In [1]: import numpy as np

In [2]: np.set_printoptions(precision=4, suppress=True, linewidth=120, sign=" ")

In [3]: rnd = lambda a: np.round(a, 4) + 0

In [4]: m1 = np.loadtxt("out1.csv", delimiter=",")

In [5]: m1
Out[5]: 
array([[  3.,   7.,  -7.,   1.],
       [  2.,  13., -12.,   2.],
       [  2.,  17., -16.,   3.],
       [  0.,   2.,  -2.,  -1.]])

In [6]: x = np.array([1, 3, 2, 3])

In [7]: y = m1 @ x

In [8]: c, lr = np.zeros(4), 1 / np.linalg.norm(m1, 2) ** 2

In [9]: for i in range(5):
   ...:     c -= lr * m1.T @ (m1 @ c - y)
   ...:     if i % 1 == 0: print(i, round(np.linalg.norm(m1 @ c - y), 4))
   ...: 
0 4.3896
1 4.3815
2 4.3733
3 4.3652
4 4.3571

In [10]: rnd(np.linalg.cond(m1))
Out[10]: np.float64(151.055)

In [11]: rng = np.random.default_rng(33838)

In [12]: M2 = m1 + rng.integers(-2, 3, (4, 1)) @ rng.integers(-2, 3, (1, 4))

In [13]: M2
Out[13]: 
array([[  3.,   6.,  -9.,   0.],
       [  2.,  13., -12.,   2.],
       [  2.,  19., -12.,   5.],
       [  0.,   3.,   0.,   0.]])

In [14]: np.linalg.matrix_rank(M2 - m1, tol=1e-8)
Out[14]: np.int64(1)

In [15]: M2 - m1
Out[15]: 
array([[ 0., -1., -2., -1.],
       [ 0.,  0.,  0.,  0.],
       [ 0.,  2.,  4.,  2.],
       [ 0.,  1.,  2.,  1.]])

In [16]: hat = np.triu(np.array([[0, 2, 5, 0], [2, 4, 4, 4], [5, 2, 0, 1], [2, 5, 4, 1]]), 1) + np.eye(4)

In [17]: M2 = hat @ m1 @ np.linalg.inv(hat)

In [18]: np.trace(M2), np.trace(m1)
Out[18]: (np.float64(-1.0), np.float64(-1.0))

In [19]: hat @ m1 - m1 @ hat
Out[19]: 
array([[  14.,  105., -147.,   -2.],
       [   8.,   72., -134.,  -32.],
       [   0.,   -2.,  -80.,  -53.],
       [   0.,    0.,   -8.,   -6.]])

In [20]: rnd(np.poly(M2))
Out[20]: array([  1.,   1., -11.,  -9.,  18.])

In [21]: M = np.loadtxt("block10.csv", delimiter=",")

In [22]: M
Out[22]: 
array([[ 0.,  3.,  1.,  0.],
       [ 1., -3., -1.,  1.],
       [-1.,  6.,  2., -2.],
       [-1.,  0.,  0.,  2.]])

In [23]: M2 = M + rng.integers(-2, 3, (4, 3)) @ rng.integers(-2, 3, (3, 4))

In [24]: M2
Out[24]: 
array([[-3., -1.,  5.,  3.],
       [-1., -3., -1.,  0.],
       [-5.,  4.,  6.,  1.],
       [ 3.,  2., -4., -1.]])

In [25]: np.linalg.matrix_rank(M2 - M, tol=1e-8)
Out[25]: np.int64(3)

In [26]: rnd(np.linalg.svd(M2 - M, compute_uv=False))
Out[26]: array([ 11.7103,   2.4105,   1.4347,   0.    ])

In [27]: np.allclose(M @ M.T, M.T @ M)
Out[27]: False

In [28]: np.allclose(M, M.T)
Out[28]: False

In [29]: rnd(np.linalg.matrix_power(M, 2))
Out[29]: 
array([[ 2., -3., -1.,  1.],
       [-3.,  6.,  2.,  1.],
       [ 6., -9., -3., -2.],
       [-2., -3., -1.,  4.]])

In [30]: (M + M.T) / 2
Out[30]: 
array([[ 0. ,  2. ,  0. , -0.5],
       [ 2. , -3. ,  2.5,  0.5],
       [ 0. ,  2.5,  2. , -1. ],
       [-0.5,  0.5, -1. ,  2. ]])

In [31]: rnd(np.linalg.det(M))
Out[31]: np.float64(0.0)

In [32]: np.trace(M)
Out[32]: np.float64(1.0)

In [33]: np.allclose(M[:-1].T @ np.linalg.lstsq(M[:-1].T, M[-1])[0], M[-1])
Out[33]: True

In [34]: np.linalg.lstsq(M[:-1].T, M[-1])[2]
Out[34]: np.int32(3)

In [35]: np.unique(M.round(6), axis=0).shape
Out[35]: (4, 4)

In [36]: rnd(M @ np.linalg.pinv(M) @ M)
Out[36]: 
array([[ 0.,  3.,  1.,  0.],
       [ 1., -3., -1.,  1.],
       [-1.,  6.,  2., -2.],
       [-1.,  0.,  0.,  2.]])

In [37]: rnd(np.trace(np.linalg.pinv(M) @ M))
Out[37]: np.float64(3.0)

In [38]: blk = np.stack([M, 3 * M, M[::-1]])

In [39]: np.einsum("bij,cij->bc", blk, blk)
Out[39]: 
array([[  72.,  216.,  -46.],
       [ 216.,  648., -138.],
       [ -46., -138.,   72.]])

In [40]: X = 0.2 ** np.abs(np.subtract.outer(np.arange(4), np.arange(4)))

In [41]: rnd(X)
Out[41]: 
array([[ 1.   ,  0.2  ,  0.04 ,  0.008],
       [ 0.2  ,  1.   ,  0.2  ,  0.04 ],
       [ 0.04 ,  0.2  ,  1.   ,  0.2  ],
       [ 0.008,  0.04 ,  0.2  ,  1.   ]])

In [42]: L = np.linalg.cholesky(X)

In [43]: rnd(L)
Out[43]: 
array([[ 1.    ,  0.    ,  0.    ,  0.    ],
       [ 0.2   ,  0.9798,  0.    ,  0.    ],
       [ 0.04  ,  0.196 ,  0.9798,  0.    ],
       [ 0.008 ,  0.0392,  0.196 ,  0.9798]])

In [44]: np.diag(L) ** 2
Out[44]: array([ 1.  ,  0.96,  0.96,  0.96])

In [45]: np.linalg.eigvalsh(X).min() > 0
Out[45]: np.True_

In [46]: arr = np.load("run0.npy")

In [47]: arr
Out[47]: 
array([[ 0,  0,  1,  1],
       [ 0,  0,  1,  1],
       [ 1,  1,  0,  1],
       [ 1,  1,  1,  0]])

In [48]: # symmetric, so the eigenvalues are real

In [49]: rnd(np.poly(arr))
Out[49]: array([ 1.,  0., -5., -4.,  0.])

In [50]: [round(float(np.linalg.det(arr[:i, :i])), 2) + 0 for i in range(1, 5)]
Out[50]: [0.0, 0.0, 0.0, 0.0]

In [51]: try:
    ...:     np.linalg.cholesky(arr)
    ...: except np.linalg.LinAlgError as e:
    ...:     print(repr(e))
    ...: 
LinAlgError('Matrix is not positive definite')

In [52]: np.all(np.linalg.eigvalsh(arr) > 0)
Out[52]: np.False_

In [53]: rnd(np.linalg.eigvalsh(arr).min())
Out[53]: np.float64(-1.5616)

In [54]: F = np.loadtxt("test6.csv", delimiter=",")

In [55]: rnd(F)
Out[55]: 
array([[ 0.6753, -0.0867, -0.0215,  0.0237,  0.3927, -0.2378],
       [-0.0867,  0.9769, -0.0057,  0.0063,  0.1048, -0.0635],
       [-0.0215, -0.0057,  0.9986,  0.0016,  0.0259, -0.0157],
       [ 0.0237,  0.0063,  0.0016,  0.9983, -0.0286,  0.0173],
       [ 0.3927,  0.1048,  0.0259, -0.0286,  0.5251,  0.2876],
       [-0.2378, -0.0635, -0.0157,  0.0173,  0.2876,  0.8258]])

In [56]: x = np.array([2, 0, 1, 0, 2, 0])

In [57]: rnd(np.trace(F))
Out[57]: np.float64(5.0)

In [58]: rnd(np.linalg.eigvalsh(2 * F - np.eye(6)))
Out[58]: array([-1.,  1.,  1.,  1.,  1.,  1.])

In [59]: rnd(F @ x)
Out[59]: array([ 2.1145,  0.0306,  1.0076, -0.0083,  1.8615,  0.0839])

In [60]: M2 = F / np.sqrt((F ** 2).mean(axis=1, keepdims=True))

In [61]: rnd(np.linalg.norm(M2, axis=1))
Out[61]: array([ 2.4495,  2.4495,  2.4495,  2.4495,  2.4495,  2.4495])

In [62]: rnd(M2[4])
Out[62]: array([ 1.3272,  0.3543,  0.0877, -0.0968,  1.775 ,  0.9722])

In [63]: np.linalg.matrix_rank(F - F.mean(axis=1, keepdims=True))
Out[63]: np.int64(5)

In [64]: evals, V = np.linalg.eigvalsh(F)
Traceback (most recent call last):
  Cell In[64], line 1
    evals, V = np.linalg.eigvalsh(F)
ValueError: too many values to unpack (expected 2)


In [65]: evals, V = np.linalg.eigh(F)

In [66]: rnd(np.linalg.eigvalsh(F + -1 * np.eye(6)))
Out[66]: array([-1.,  0.,  0.,  0.,  0.,  0.])

In [67]: rnd(np.linalg.svd(F, compute_uv=False))
Out[67]: array([ 1.,  1.,  1.,  1.,  1.,  0.])

In [68]: np.unique(evals.round(6) + 0, return_counts=True)[1]
Out[68]: array([ 1,  5])

In [69]: data = np.load("arr.npy")

In [70]: data
Out[70]: 
array([[-15,  10,  10,   3,  -2,  -2],
       [  5, -10, -15,  -1,   2,   3],
       [  5, -15, -10,  -1,   3,   2],
       [  6,  -4,  -4, -18,  12,  12],
       [ -2,   4,   6,   6, -12, -18],
       [ -2,   6,   4,   6, -18, -12]])

In [71]: x = np.ones(4)

In [72]: for _ in range(3):
    ...:     x = X @ x
    ...:     x /= np.linalg.norm(x)
    ...:     print(round(x @ X @ x, 4))
    ...: 
1.3552
1.3597
1.3614

In [73]: rnd(np.linalg.eigvalsh(X)[-1])
Out[73]: np.float64(1.3625)

In [74]: x = np.array([2, 2, 0, 0, 1, 1])

In [75]: data @ np.ones(6)
Out[75]: array([  4., -16., -16.,   4., -16., -16.])

In [76]: data * x
Out[76]: 
array([[-30,  20,   0,   0,  -2,  -2],
       [ 10, -20,   0,   0,   2,   3],
       [ 10, -30,   0,   0,   3,   2],
       [ 12,  -8,   0,   0,  12,  12],
       [ -4,   8,   0,   0, -12, -18],
       [ -4,  12,   0,   0, -18, -12]])

In [77]: np.linalg.norm(data @ x) <= np.linalg.norm(data, 2) * np.linalg.norm(x) + 1e-9
Out[77]: np.True_

In [78]: (data * x).sum(axis=1)
Out[78]: array([-14,  -5, -15,  28, -26, -22])

In [79]: (data @ x).argmax()
Out[79]: np.int64(3)

In [80]: O, V = np.linalg.qr(data[:, :1])[0], np.linalg.qr(data[:, 1:])[0]

In [81]: s = np.linalg.svd(O.T @ V, compute_uv=False)

In [82]: rnd(np.degrees(np.arccos(s.clip(0, 1))))
Out[82]: array([ 29.5717])

In [83]: rnd(s)
Out[83]: array([ 0.8697])

In [84]: (s > 0.9).sum()
Out[84]: np.int64(0)

In [85]: x = np.array([3, 0, 3, 2, 1, 0])

In [86]: h1 = np.maximum(data @ x, 0)

In [87]: data * (h1 > 1e-9)[:, None]
Out[87]: 
array([[  0,   0,   0,   0,   0,   0],
       [  0,   0,   0,   0,   0,   0],
       [  0,   0,   0,   0,   0,   0],
       [  0,   0,   0,   0,   0,   0],
       [ -2,   4,   6,   6, -12, -18],
       [  0,   0,   0,   0,   0,   0]])

In [88]: np.maximum(data @ (3 * x), 0)
Out[88]: array([  0,   0,   0,   0,  36,   0])

In [89]: np.flatnonzero(h1 > 1e-9)
Out[89]: array([ 4])

In [90]: x = np.array([2, -2, 2, -1])

In [91]: y = X @ x

In [92]: rnd(y)
Out[92]: array([ 1.672, -1.24 ,  1.48 , -0.664])

In [93]: rnd(np.linalg.solve(X, y))
Out[93]: array([ 2., -2.,  2., -1.])

In [94]: rnd(np.linalg.solve(X, X[:, 2]))
Out[94]: array([ 0.,  0.,  1.,  0.])

In [95]: f = np.array([-1, 1, 2, 0, 0, 2])

In [96]: E = np.array([np.roll(f, i) for i in range(6)])

In [97]: E
Out[97]: 
array([[-1,  1,  2,  0,  0,  2],
       [ 2, -1,  1,  2,  0,  0],
       [ 0,  2, -1,  1,  2,  0],
       [ 0,  0,  2, -1,  1,  2],
       [ 2,  0,  0,  2, -1,  1],
       [ 1,  2,  0,  0,  2, -1]])

In [98]: rnd(np.sort(np.abs(np.linalg.eigvals(E))))
Out[98]: array([ 1.    ,  1.    ,  2.    ,  4.    ,  4.3589,  4.3589])

In [99]: np.linalg.determinant(E)
Traceback (most recent call last):
  Cell In[99], line 1
    np.linalg.determinant(E)
AttributeError: module 'numpy.linalg' has no attribute 'determinant'


In [100]: (E - E.T) / 2
Out[100]: 
array([[ 0. , -0.5,  1. ,  0. , -1. ,  0.5],
       [ 0.5,  0. , -0.5,  1. ,  0. , -1. ],
       [-1. ,  0.5,  0. , -0.5,  1. ,  0. ],
       [ 0. , -1. ,  0.5,  0. , -0.5,  1. ],
       [ 1. ,  0. , -1. ,  0.5,  0. , -0.5],
       [-0.5,  1. ,  0. , -1. ,  0.5,  0. ]])

In [101]: np.trace(E)
Out[101]: np.int64(-6)

In [102]: np.linalg.matrix_power(E, 4)
Out[102]: 
array([[-55, 148,  38, -60, 153,  32],
       [ 32, -55, 148,  38, -60, 153],
       [153,  32, -55, 148,  38, -60],
       [-60, 153,  32, -55, 148,  38],
       [ 38, -60, 153,  32, -55, 148],
       [148,  38, -60, 153,  32, -55]])

In [103]: np.allclose(E, E.T)
Out[103]: False

In [104]: E.inv()
Traceback (most recent call last):
  Cell In[104], line 1
    E.inv()
AttributeError: 'numpy.ndarray' object has no attribute 'inv'


In [105]: E @ E
Out[105]: 
array([[ 5,  6, -3,  4,  8, -4],
       [-4,  5,  6, -3,  4,  8],
       [ 8, -4,  5,  6, -3,  4],
       [ 4,  8, -4,  5,  6, -3],
       [-3,  4,  8, -4,  5,  6],
       [ 6, -3,  4,  8, -4,  5]])

In [106]: M2 = np.linalg.invert(E)
Traceback (most recent call last):
  Cell In[106], line 1
    M2 = np.linalg.invert(E)
AttributeError: module 'numpy.linalg' has no attribute 'invert'


In [107]: M2 = E ** -1
Traceback (most recent call last):
  Cell In[107], line 1
    M2 = E ** -1
ValueError: Integers to negative integer powers are not allowed.


In [108]: M2 = np.linalg.inv(E)

In [109]: rnd(np.linalg.slogdet(E)[0])
Out[109]: np.float64(-1.0)

In [110]: rnd(np.linalg.inv(M2))
Out[110]: 
array([[-1.,  1.,  2.,  0.,  0.,  2.],
       [ 2., -1.,  1.,  2.,  0.,  0.],
       [ 0.,  2., -1.,  1.,  2.,  0.],
       [ 0.,  0.,  2., -1.,  1.,  2.],
       [ 2.,  0.,  0.,  2., -1.,  1.],
       [ 1.,  2.,  0.,  0.,  2., -1.]])

In [111]: rnd(E @ M2)
Out[111]: 
array([[ 1.,  0.,  0.,  0.,  0.,  0.],
       [ 0.,  1.,  0.,  0.,  0.,  0.],
       [ 0.,  0.,  1.,  0.,  0.,  0.],
       [ 0.,  0.,  0.,  1.,  0.,  0.],
       [ 0.,  0.,  0.,  0.,  1.,  0.],
       [ 0.,  0.,  0.,  0.,  0.,  1.]])

In [112]: rnd(np.linalg.cond(E))
Out[112]: np.float64(4.3589)

In [113]: (np.abs(M2) > 1e-9).astype(int)
Out[113]: 
array([[ 1,  1,  1,  1,  1,  1],
       [ 1,  1,  1,  1,  1,  1],
       [ 1,  1,  1,  1,  1,  1],
       [ 1,  1,  1,  1,  1,  1],
       [ 1,  1,  1,  1,  1,  1],
       [ 1,  1,  1,  1,  1,  1]])

In [114]: rnd(np.linalg.det(E) * M2)
Out[114]: 
array([[ 41.,  21.,  33., -35., -55., -43.],
       [-43.,  41.,  21.,  33., -35., -55.],
       [-55., -43.,  41.,  21.,  33., -35.],
       [-35., -55., -43.,  41.,  21.,  33.],
       [ 33., -35., -55., -43.,  41.,  21.],
       [ 21.,  33., -35., -55., -43.,  41.]])

In [115]: z = rng.permutation(6)

In [116]: z
Out[116]: array([ 2,  1,  5,  3,  4,  0])

In [117]: M2 = E[z][:, z]

In [118]: np.trace(M2)
Out[118]: np.int64(-6)

In [119]: np.allclose(M2, E)
Out[119]: False

In [120]: W0 = np.load("sample7.npy")

In [121]: W0
Out[121]: 
array([[-1,  0,  0,  0],
       [ 0,  0,  3,  0],
       [ 0,  0,  0, -3],
       [ 0,  3,  0,  0]])

In [122]: evals, V = np.linalg.eig(X)

In [123]: rnd(np.sort(np.linalg.eigvals(np.linalg.inv(X))))
Out[123]: array([ 0.734 ,  0.9237,  1.1827,  1.4096])

In [124]: rnd(X @ V[:, 0] - evals[0] * V[:, 0])
Out[124]: array([ 0.,  0.,  0.,  0.])

In [125]: rnd(evals)
Out[125]: array([ 1.3625,  1.0826,  0.8455,  0.7094])
